>>> import numpy as np
>>> from numpy import linalg as LA
>>> np.set_printoptions(suppress=True, linewidth=100)
>>> E = np.load("layer2.npy")
>>> E
array([[3, 3, 3],
       [3, 3, 3],
       [2, 3, 2]])
>>> print([round(float(x), 1) for x in LA.svd(E, compute_uv=False)[:3]])
[8.4, 0.7, 0.0]
>>> np.argsort(-LA.norm(E, axis=0).round(6), kind="stable")[:3]
array([1, 0, 2])
>>> round(float(LA.norm(E, 2) / LA.norm(E)), 1)
1.0
>>> LA.matrix_rank(E, rtol=0.1)
np.int64(1)
>>> A = np.load("m.npy")
>>> A.round(1)
array([[-1.1,  0.4,  1. ],
       [-0.7,  0.2,  0.6],
       [ 0.1, -1.4,  0.8],
       [-1.3,  1.5,  0.4]])
>>> # rank 2
>>> M2 = A / LA.norm(A, axis=1, keepdims=True)
>>> gram = M2 @ M2.T
>>> np.argwhere(np.triu(np.abs(gram) > 0.95, 1))
array([[0, 1]])
>>> gram.round(1)
array([[ 1. ,  1. ,  0.1,  0.8],
       [ 1. ,  1. ,  0.1,  0.8],
       [ 0.1,  0.1,  1. , -0.6],
       [ 0.8,  0.8, -0.6,  1. ]])
>>> feats = np.load("out17.npy")
>>> print(feats)
[[ 0.4  0.  -1. ]
 [-1.1 -0.3  4.4]
 [ 1.2  0.1 -2.3]
 [-0.4  0.3  1.8]
 [ 0.8  0.3 -0.9]
 [ 1.7  0.  -5.8]
 [ 0.  -0.3  2.4]
 [-0.6  0.   1.3]
 [ 0.   0.1 -1.9]
 [-0.8  0.1  1.1]
 [-0.2  0.2  1.9]
 [ 0.3 -0.3 -1.3]
 [ 0.5 -0.6 -1.2]
 [ 0.1  0.4 -0.4]
 [-1.3  0.2  3.4]
 [-0.2 -0.1 -1.2]
 [ 0.4  0.1 -0.7]
 [-0.5 -0.1  1.2]
 [ 0.2 -0.2 -1.9]
 [ 0.9 -0.6 -4.2]
 [-1.3  0.3  3.3]
 [ 0.2 -0.3 -0.1]
 [-0.6 -0.1  1.8]]
>>> W1 = np.array([[2, 9, 2, 2, 6, 2], [1, 8, 5, 8, 9, 0], [9, 7, 1, 3, 9, 5]])
>>> c = np.array([1, 1, -2, -4, 3, -4])
>>> H = np.maximum(A @ W1 + c, 0)
>>> H.round(1) + 0
array([[ 7.8,  0.9,  0. ,  0. ,  8.4,  0. ],
       [ 5.6,  0.9,  0. ,  0. ,  6.6,  0. ],
       [ 6.7,  0. ,  0. ,  0. ,  0. ,  0. ],
       [ 3.9,  4.7,  3.4,  6.8, 12.9,  0. ]])
>>> W2 = np.array([[2, 0], [1, 2], [0, 0], [1, 1], [1, 1], [0, 1]])
>>> W1 @ W2
array([[21, 28],
       [27, 33],
       [37, 31]])
>>> W1 = np.array([[3, 1], [0, 3], [0, 0]])
>>> c = np.array([8, 4])
>>> H = np.maximum(feats @ W1 + c, 0)
>>> print((H > 0).astype(int))
[[1 1]
 [1 1]
 [1 1]
 [1 1]
 [1 1]
 [1 1]
 [1 1]
 [1 1]
 [1 1]
 [1 1]
 [1 1]
 [1 1]
 [1 1]
 [1 1]
 [1 1]
 [1 1]
 [1 1]
 [1 1]
 [1 1]
 [1 1]
 [1 1]
 [1 1]
 [1 1]]
>>> W2 = np.array([[5, -5], [-3, 2]])
>>> W1 @ W2
array([[ 12, -13],
       [ -9,   6],
       [  0,   0]])
>>> F = np.array([[4, 0, 3], [0, 3, 5], [3, 2, 0]])
>>> rng = np.random.default_rng(122)
>>> z = rng.permutation(3)
>>> M2 = F[:, z] * rng.choice([-1, 1], 3)
>>> M2
array([[-3,  0,  4],
       [-5, -3,  0],
       [ 0, -2,  3]])
>>> U, _, Vh = LA.svd(F.T @ M2)
>>> np.round(LA.lstsq(F, M2)[0], 1) + 0
array([[ 0.,  0.,  1.],
       [ 0., -1.,  0.],
       [-1.,  0.,  0.]])
>>> print(z)
[2 1 0]
>>> np.round(np.poly(F), 1)
array([ 1., -7., -7., 67.])
>>> print(round(float(LA.det(F.T)), 1))
-67.0
>>> np.round(LA.det(2 * F), 1), np.round(LA.det(F), 1)
(np.float64(-536.0), np.float64(-67.0))
>>> np.kron(np.eye(2, dtype=int), F)
array([[4, 0, 3, 0, 0, 0],
       [0, 3, 5, 0, 0, 0],
       [3, 2, 0, 0, 0, 0],
       [0, 0, 0, 4, 0, 3],
       [0, 0, 0, 0, 3, 5],
       [0, 0, 0, 3, 2, 0]])
>>> print(round(LA.eigvals(F).sum().real, 1))
7.0
>>> np.einsum("ii->", F)
np.int64(7)
>>> x = np.array([5, 5, -1])
>>> target = F @ x
>>> c, lr = np.zeros(3), 1 / LA.norm(F, 2) ** 2
>>> for i in range(25):
...     c -= lr * F.T @ (F @ c - target)
...     if i % 5 == 0: print(i, round(LA.norm(F @ c - target), 1))
... 
0 14.0
5 5.9
10 3.3
15 1.9
20 1.1
>>> round(float(LA.cond(F)), 1)
3.1
>>> M2 = np.array([[2, -3, -2], [-1, -3, -1]])
>>> W2 = np.kron(M2, F)
>>> W2
array([[  8,   0,   6, -12,   0,  -9,  -8,   0,  -6],
       [  0,   6,  10,   0,  -9, -15,   0,  -6, -10],
       [  6,   4,   0,  -9,  -6,   0,  -6,  -4,   0],
       [ -4,   0,  -3, -12,   0,  -9,  -4,   0,  -3],
       [  0,  -3,  -5,   0,  -9, -15,   0,  -3,  -5],
       [ -3,  -2,   0,  -9,  -6,   0,  -3,  -2,   0]])
>>> W2 = np.array([[1, -2, 1], [-2, -2, 1]])
>>> M = rng.normal(size=(13, 2)) @ W2 + np.array([0, 3, 2])
>>> M.round(1)
array([[ 3.1,  3. ,  2. ],
       [ 0.3,  3.6,  1.7],
       [ 1.1,  4.6,  1.2],
       [-0.1,  2. ,  2.5],
       [-0.1,  2.3,  2.3],
       [ 4.2,  7.7, -0.3],
       [-2.6,  0.4,  3.3],
       [-5.4,  4.2,  1.4],
       [ 0.6,  7.1, -0.1],
       [ 1. ,  0.2,  3.4],
       [ 2. ,  6.3,  0.3],
       [-3.2,  1.9,  2.6],
       [-0.1,  1.6,  2.7]])
>>> f = np.array([1, 2])
>>> np.round(np.polyval(f, M[12]), 1)
array([1.9, 3.6, 4.7])
>>> np.round(np.cross(M[12, :3], M[9, :3]), 1)
array([ 5.1,  3.2, -1.7])
>>> X = np.loadtxt("sample15.csv", delimiter=",")
>>> X
array([[1., 0., 0., 0.],
       [0., 1., 0., 0.],
       [0., 0., 1., 0.],
       [0., 0., 0., 1.]])
>>> np.allclose(X @ X.T, X.T @ X)
True
>>> X @ (-1.0) ** np.arange(4)
array([ 1., -1.,  1., -1.])
>>> np.sort(np.abs(np.fft.fft(X[0]))), np.round(np.sort(LA.svd(X, compute_uv=False)), 1)
(array([1., 1., 1., 1.]), array([1., 1., 1., 1.]))
>>> print((X @ X)[0])
[1. 0. 0. 0.]
>>> data = np.load("test3.npy")
>>> data
array([[ -1.5,  -5.9, -11.5,   3.2],
       [  3.2,   2.3, -16.2,  -1.2],
       [  2.2,   6.9,  -1.1,   3.7]])
>>> def softmax(z):
...     e = np.exp(z - z.max(axis=-1, keepdims=True))
...     return e / e.sum(axis=-1, keepdims=True)
... 
>>> np.round(softmax(data[0]), 1) + 0
array([0., 0., 0., 1.])
>>> scores = data @ data.T / np.sqrt(4)
>>> print(np.round(softmax(scores)[0] @ data, 1))
[ -1.5  -5.9 -11.5   3.2]
>>> softmax(scores).round(6).argmax(axis=1)
array([0, 1, 2])
>>> print(np.round(softmax(scores + np.triu(np.full(scores.shape, -np.inf), 1)), 1) + 0)
[[1. 0. 0.]
 [0. 1. 0.]
 [0. 0. 1.]]
>>> U, sigma, Vh = LA.svd(data, full_matrices=False)
>>> print(np.round(U.T @ U, 1) + 0)
[[1. 0. 0.]
 [0. 1. 0.]
 [0. 0. 1.]]
>>> np.abs(U[:, 0]).round(6).argmax()
np.int64(1)
>>> print(np.round(np.abs(Vh[0]), 1))
[0.1 0.1 1.  0.1]
>>> np.round(np.cumsum(sigma ** 2) / np.sum(sigma ** 2), 1)
array([0.8, 1. , 1. ])
>>> data.ravel(order="F")
array([ -1.5,   3.2,   2.2,  -5.9,   2.3,   6.9, -11.5, -16.2,  -1.1,   3.2,  -1.2,   3.7])
>>> data.reshape(-1, 2)
array([[ -1.5,  -5.9],
       [-11.5,   3.2],
       [  3.2,   2.3],
       [-16.2,  -1.2],
       [  2.2,   6.9],
       [ -1.1,   3.7]])
>>> blk = data.reshape(3, 2, -1)
>>> np.swapaxes(blk, 1, 2)[0]
array([[ -1.5, -11.5],
       [ -5.9,   3.2]])
>>> blk[:, 0]
array([[-1.5, -5.9],
       [ 3.2,  2.3],
       [ 2.2,  6.9]])
>>> print(np.round(np.einsum("ihd,ihd->ih", blk, blk), 1))
[[ 37.1 142.5]
 [ 15.5 263.9]
 [ 52.5  14.9]]
>>> print(np.round(blk.sum(axis=1), 1))
[[-13.   -2.7]
 [-13.    1.1]
 [  1.1  10.6]]
>>> W1 = np.array([[-9, 4], [-1, 5], [7, -8], [-5, -9]])
>>> c = np.array([1, 0])
>>> H = np.maximum(data @ W1 + c, 0)
>>> LA.matrix_rank(H)
np.int64(1)
>>> (H > 0).mean(axis=0)
array([0., 1.])
>>> W2 = np.array([[5, -8, 8], [-5, -2, 6]])
>>> print((H @ W2).round(6).argmax(axis=1))
[2 2 2]
>>> W1 @ W2
array([[-65,  64, -48],
       [-30,  -2,  22],
       [ 75, -40,   8],
       [ 20,  58, -94]])
>>> print(np.round(H @ W2, 1))
[[-138.5  -55.4  166.2]
 [-823.5 -329.4  988.2]
 [ -94.   -37.6  112.8]]
>>> W0 = np.load("run0.npy")
>>> print(W0)
[[6 7 0]
 [8 8 0]
 [1 3 0]
 [7 9 0]
 [6 4 0]
 [4 6 0]
 [4 3 0]
 [6 4 0]
 [6 4 0]
 [7 9 0]
 [7 9 0]
 [2 2 0]
 [0 1 0]
 [6 4 0]
 [8 8 0]
 [3 4 0]
 [2 5 0]
 [3 4 0]
 [5 8 0]
 [6 7 0]
 [3 7 0]]
>>> np.allclose(W0[:-1].T @ LA.lstsq(W0[:-1].T, W0[-1])[0], W0[-1])
True
>>> np.unique(W0.round(6), axis=0).shape
(13, 3)
>>> LA.lstsq(W0[:-1].T, W0[-1])[2]
np.int32(2)
>>> LA.matrix_rank(W0, rtol=0.1)
np.int64(2)
>>> np.round(softmax(W0).sum(axis=1), 1)
array([1., 1., 1., 1., 1., 1., 1., 1., 1., 1., 1., 1., 1., 1., 1., 1., 1., 1., 1., 1., 1.])
>>> print(np.round(softmax(W0[14]), 1) + 0)
[0.5 0.5 0. ]
>>> scores = W0 @ W0.T / np.sqrt(3)
>>> softmax(scores).round(6).argmax(axis=1)
array([3, 1, 3, 3, 1, 3, 1, 1, 1, 3, 3, 1, 3, 1, 1, 3, 3, 3, 3, 3, 3])
>>> W1 = np.array([[0, -2], [2, -1], [0, -1]])
>>> c = np.array([-4, 5])
>>> H = np.maximum(W0 @ W1 + c, 0)
>>> LA.matrix_rank(H)
np.int64(2)
>>> (H > 0).astype(int)
array([[1, 0],
       [1, 0],
       [1, 0],
       [1, 0],
       [1, 0],
       [1, 0],
       [1, 0],
       [1, 0],
       [1, 0],
       [1, 0],
       [1, 0],
       [0, 0],
       [0, 1],
       [1, 0],
       [1, 0],
       [1, 0],
       [1, 0],
       [1, 0],
       [1, 0],
       [1, 0],
       [1, 0]])
>>> W2 = np.array([[3, 1, 1], [8, 8, 6]])
>>> H @ W2
array([[30, 10, 10],
       [36, 12, 12],
       [ 6,  2,  2],
       [42, 14, 14],
       [12,  4,  4],
       [24,  8,  8],
       [ 6,  2,  2],
       [12,  4,  4],
       [12,  4,  4],
       [42, 14, 14],
       [42, 14, 14],
       [ 0,  0,  0],
       [32, 32, 24],
       [12,  4,  4],
       [36, 12, 12],
       [12,  4,  4],
       [18,  6,  6],
       [12,  4,  4],
       [36, 12, 12],
       [30, 10, 10],
       [30, 10, 10]])
>>> W1 @ W2
array([[-16, -16, -12],
       [ -2,  -6,  -4],
       [ -8,  -8,  -6]])
>>> rk = LA.matrix_rank(W0)
>>> rk
np.int64(2)
>>> N = LA.svd(W0)[2][rk:].T
>>> [int(LA.matrix_rank(W0[:i])) for i in range(1, len(W0) + 1)]
[1, 2, 2, 2, 2, 2, 2, 2, 2, 2, 2, 2, 2, 2, 2, 2, 2, 2, 2, 2, 2]
>>> W0 @ N
array([[0.],
       [0.],
       [0.],
       [0.],
       [0.],
       [0.],
       [0.],
       [0.],
       [0.],
       [0.],
       [0.],
       [0.],
       [0.],
       [0.],
       [0.],
       [0.],
       [0.],
       [0.],
       [0.],
       [0.],
       [0.]])
>>> LA.matrix_rank(W0.T @ W0), LA.matrix_rank(W0 @ W0.T)
(np.int64(2), np.int64(2))
